% python3 -q
>>> import numpy as np
>>> np.set_printoptions(suppress=True, linewidth=200)
>>> def rd(a):
...     return np.round(a, 3) + 0
... 
>>> q, _ = np.linalg.qr(np.array([[0.3, 3.2],
...     [-1.3, -0.2],
...     [-0.8, 0.3],
...     [-0.2, 1.2],
...     [1.2, -1.3],
...     [-0.5, 1.0],
...     [-0.2, -1.0]]))
>>> mat = q @ q.T
>>> rd(mat)
array([[ 0.729, -0.211, -0.039,  0.233, -0.125,  0.151, -0.242],
       [-0.211,  0.423,  0.245,  0.021, -0.337,  0.124,  0.1  ],
       [-0.039,  0.245,  0.153,  0.045, -0.235,  0.1  ,  0.032],
       [ 0.233,  0.021,  0.045,  0.096, -0.131,  0.089, -0.07 ],
       [-0.125, -0.337, -0.235, -0.131,  0.407, -0.199,  0.011],
       [ 0.151,  0.124,  0.1  ,  0.089, -0.199,  0.109, -0.036],
       [-0.242,  0.1  ,  0.032, -0.07 ,  0.011, -0.036,  0.083]])
>>> U, sv, Vh = np.linalg.svd(mat)
>>> vecs = Vh[:(sv > 1e-8).sum()]
>>> rng = np.random.default_rng(85)
>>> x = mat[6] + 3 * mat[1] + rng.integers(2) * np.eye(7)[2]
>>> rd(x)
array([-0.875,  1.369,  1.768, -0.008, -1.001,  0.336,  0.383])
>>> np.allclose(vecs.T @ vecs @ x, x)
False
>>> rd(np.linalg.norm(x - vecs.T @ vecs @ x))
np.float64(0.92)
>>> rd(np.diag(vecs.T @ vecs))
array([0.729, 0.423, 0.153, 0.096, 0.407, 0.109, 0.083])
>>> X = np.loadtxt("arr.csv", delimiter=",")
>>> rd(X)
array([[0.5  , 0.   , 0.5  , 0.   , 0.   ],
       [0.   , 0.5  , 0.   , 0.25 , 0.25 ],
       [0.333, 0.   , 0.333, 0.   , 0.333],
       [0.   , 0.5  , 0.   , 0.5  , 0.   ],
       [0.   , 0.5  , 0.   , 0.   , 0.5  ]])
>>> try:
...     np.linalg.inv(X)
... except np.linalg.LinAlgError as e:
...     print(e)
... 
Singular matrix
>>> rd(X @ np.linalg.pinv(X) @ X)
array([[0.5  , 0.   , 0.5  , 0.   , 0.   ],
       [0.   , 0.5  , 0.   , 0.25 , 0.25 ],
       [0.333, 0.   , 0.333, 0.   , 0.333],
       [0.   , 0.5  , 0.   , 0.5  , 0.   ],
       [0.   , 0.5  , 0.   , 0.   , 0.5  ]])
>>> np.unique(X.round(6), axis=0).shape
(5, 5)
>>> np.allclose(X[:-1].T @ np.linalg.lstsq(X[:-1].T, X[-1])[0], X[-1])
True
>>> np.abs(np.diag(np.linalg.qr(X)[1])) > 1e-9
array([ True,  True, False,  True, False])
>>> blk = np.stack([X, -3 * X, X[::-1]])
>>> (blk @ X.T).shape
(3, 5, 5)
>>> rd(np.linalg.det(blk))
array([0., 0., 0.])
>>> U, sv, Vh = np.linalg.svd(X)
>>> rd(sv)
array([1.076, 0.866, 0.528, 0.147, 0.   ])
>>> np.argmax(sv[:-1] / (sv[1:] + 1e-6)) + 1
np.int64(4)
>>> M2 = U[:, :4] @ np.diag(sv[:4]) @ Vh[:4]
>>> rd(np.linalg.norm(X - M2) / np.linalg.norm(X))
np.float64(0.0)
>>> rd(np.abs(X - M2).max())
np.float64(0.0)
